>>> import numpy as np
>>> np.set_printoptions(precision=3, suppress=True, linewidth=140)
>>> def tidy(a):
...     return np.round(a, 3) + 0
... 
>>> A2 = np.array([[0, -1, -3, 2, 3, 3],
...     [1, 2, -3, -3, 2, 2],
...     [3, 3, -1, -3, 2, 0],
...     [2, 1, -1, 0, -3, -2],
...     [1, -1, -3, -1, -2, 2],
...     [0, 2, -2, -3, 2, -3]])
>>> A2[-1] = A2[0]
>>> A = A2 + 0.1 * np.eye(6)
>>> A
array([[ 0.1, -1. , -3. ,  2. ,  3. ,  3. ],
       [ 1. ,  2.1, -3. , -3. ,  2. ,  2. ],
       [ 3. ,  3. , -0.9, -3. ,  2. ,  0. ],
       [ 2. ,  1. , -1. ,  0.1, -3. , -2. ],
       [ 1. , -1. , -3. , -1. , -1.9,  2. ],
       [ 0. , -1. , -3. ,  2. ,  3. ,  3.1]])
>>> vec = np.array([-2, -1, -1, -1, 1, 0])
>>> target = A @ vec
>>> b, lr = np.zeros(6), 1 / np.linalg.norm(A, 2) ** 2
>>> for i in range(8):
...     b -= lr * A.T @ (A @ b - target)
...     if i % 2 == 0: print(i, round(np.linalg.norm(A @ b - target), 3))
... 
0 4.991
2 3.754
4 3.11
6 2.622
>>> tidy(np.linalg.cond(A))
np.float64(214.754)
>>> def softmax(z):
...     e = np.exp(z - z.max(axis=-1, keepdims=True))
...     return e / e.sum(axis=-1, keepdims=True)
... 
>>> tidy(softmax(A[3] + 2))
array([0.628, 0.231, 0.031, 0.094, 0.004, 0.012])
>>> softmax(A).sum(axis=1)
array([1., 1., 1., 1., 1., 1.])
>>> tidy(softmax(10 * A[3]))
array([1., 0., 0., 0., 0., 0.])
>>> tidy(softmax(A[3]))
array([0.628, 0.231, 0.031, 0.094, 0.004, 0.012])
>>> scores = A @ A.T / np.sqrt(6)
>>> tidy(softmax(scores)[3] @ A)
array([ 1.998,  0.995, -1.008,  0.089, -2.986, -1.979])
>>> np.linalg.matrix_rank(A, rtol=0.1)
np.int64(5)
>>> [round(float(x), 3) for x in np.linalg.svd(A, compute_uv=False)[:3]]
[9.111, 7.184, 4.826]
>>> np.linalg.cond(A) > 100
np.True_
>>> round(np.log10(np.linalg.cond(A)))
2
>>> K = np.load("layer19.npy")
>>> tidy(K)
array([[ 1.329, -0.976, -2.323,  2.627, -0.58 ,  1.665],
       [-2.355, -0.244, -1.592, -1.122, -2.364, -0.081],
       [-1.017,  0.643, -2.249,  0.473,  2.903, -1.074],
       [-2.814, -1.443,  1.414,  1.817, -0.754, -1.733],
       [-2.793,  0.721,  0.235,  0.347,  1.098,  2.775]])
>>> f = np.array([-3, 0])
>>> tidy(np.correlate(K[2], K[4], "full"))
array([-2.822,  0.667, -5.887, -1.173,  7.213,  3.145, -3.476,  6.931,  0.519, -8.881,  2.999])
>>> vec = np.array([5, 0, 2, 2, 2, 4])
>>> h1 = np.maximum(K @ vec, 0)
>>> tidy(np.maximum(K @ vec, 0) - np.maximum(-K @ vec, 0))
array([ 12.751, -22.255,  -7.126, -16.05 ,   0.497])
>>> rng = np.random.default_rng(64)
>>> A2 = K + rng.integers(-2, 3, (5, 1)) @ rng.integers(-2, 3, (1, 6))
>>> tidy(A2)
array([[ 1.329, -0.976, -2.323,  2.627, -0.58 ,  1.665],
       [-6.355, -4.244, -3.592, -1.122,  1.636,  3.919],
       [-5.017, -3.357, -4.249,  0.473,  6.903,  2.926],
       [-2.814, -1.443,  1.414,  1.817, -0.754, -1.733],
       [-0.793,  2.721,  1.235,  0.347, -0.902,  0.775]])
>>> np.abs(A2 - K).sum(axis=1)
array([ 0., 18., 18.,  0.,  9.])
>>> np.linalg.matrix_rank(A2 - K, tol=1e-8)
np.int64(1)
>>> A2 = np.array([[2, 4], [1, 5], [0, 1], [0, 4], [3, 2], [2, 1]])
>>> tidy(np.einsum("ik,kj->ij", K, A2))
array([[  3.27 ,   9.125],
       [-12.208, -21.528],
       [  5.17 ,   3.52 ],
       [-12.799, -13.034],
       [  3.979,  -0.973]])
>>> np.linalg.matrix_rank(np.vstack([K, A2.T]))
np.int64(6)
>>> tidy(K @ A2)
array([[  3.27 ,   9.125],
       [-12.208, -21.528],
       [  5.17 ,   3.52 ],
       [-12.799, -13.034],
       [  3.979,  -0.973]])
>>> tidy(np.einsum("ik,kj->ji", K, A2))
array([[  3.27 , -12.208,   5.17 , -12.799,   3.979],
       [  9.125, -21.528,   3.52 , -13.034,  -0.973]])
